$ python3 -q
>>> import numpy as np
>>> np.set_printoptions(precision=3, suppress=True, linewidth=100)
>>> K = np.array([[1.9, 1.1, 3.9],
...     [-0.5, 1.1, 2.7],
...     [-0.7, 0.8, 5.4],
...     [1.4, 0.5, 0.9],
...     [-0.5, 1.6, -0.6],
...     [1.0, -1.1, -6.6],
...     [1.1, 0.1, 2.1]])
>>> x0 = np.array([8, 3, 8])
>>> y = K @ x0
>>> np.round(np.linalg.pinv(K) @ K, 3) + 0
array([[1., 0., 0.],
       [0., 1., 0.],
       [0., 0., 1.]])
>>> np.linalg.solve(K.T @ K, K.T @ y)
array([8., 3., 8.])
>>> y
array([ 49.7,  20.9,  40. ,  19.9,  -4. , -48.1,  25.9])
>>> rng = np.random.default_rng(79934)
>>> y = y + 0.05 * rng.normal(size=7)
>>> y
array([ 49.664,  20.902,  40.089,  20.044,  -3.969, -48.067,  25.897])
>>> c, *_ = np.linalg.lstsq(K, y)
>>> c.round()
array([8., 3., 8.])
>>> c
array([8.01 , 3.021, 7.999])
>>> round(np.linalg.norm(y - K @ c), 3)
np.float64(0.17)
>>> E = np.load("layer5.npy")
>>> E
array([[0., 0., 0., 0., 7.],
       [0., 0., 0., 0., 3.],
       [0., 0., 0., 0., 5.],
       [0., 0., 0., 0., 5.],
       [7., 3., 5., 5., 0.]])
>>> left, sv, VT = np.linalg.svd(E)
>>> V = VT[:(sv > 1e-8).sum()]
>>> x0 = E[0] + 4 * E[4] + rng.integers(2) * np.eye(5)[0]
>>> x0
array([28., 12., 20., 20.,  7.])
>>> V.T @ V
array([[0.454, 0.194, 0.324, 0.324, 0.   ],
       [0.194, 0.083, 0.139, 0.139, 0.   ],
       [0.324, 0.139, 0.231, 0.231, 0.   ],
       [0.324, 0.139, 0.231, 0.231, 0.   ],
       [0.   , 0.   , 0.   , 0.   , 1.   ]])
>>> np.allclose(V.T @ V @ x0, x0)
True
>>> E @ np.linalg.pinv(E) @ E
array([[0., 0., 0., 0., 7.],
       [0., 0., 0., 0., 3.],
       [0., 0., 0., 0., 5.],
       [0., 0., 0., 0., 5.],
       [7., 3., 5., 5., 0.]])
>>> try:
...     np.linalg.inv(E)
... except np.linalg.LinAlgError as e:
...     print(repr(e))
... 
LinAlgError('Singular matrix')
>>> np.allclose(E[:-1].T @ np.linalg.lstsq(E[:-1].T, E[-1])[0], E[-1])
False
>>> mat = np.array([[1, 0, 0], [0, -2, -1], [0, 2, 1]])
>>> # splits into 2 blocks
>>> f = np.array([-5, -8])
>>> np.cross(mat[0, :3], mat[1, :3])
array([ 0,  1, -2])
>>> np.array([np.convolve(row, f, "same") for row in mat])
array([[ -5,  -8,   0],
       [  0,  10,  21],
       [  0, -10, -21]])
>>> np.convolve(mat[0], f)
array([-5, -8,  0,  0])
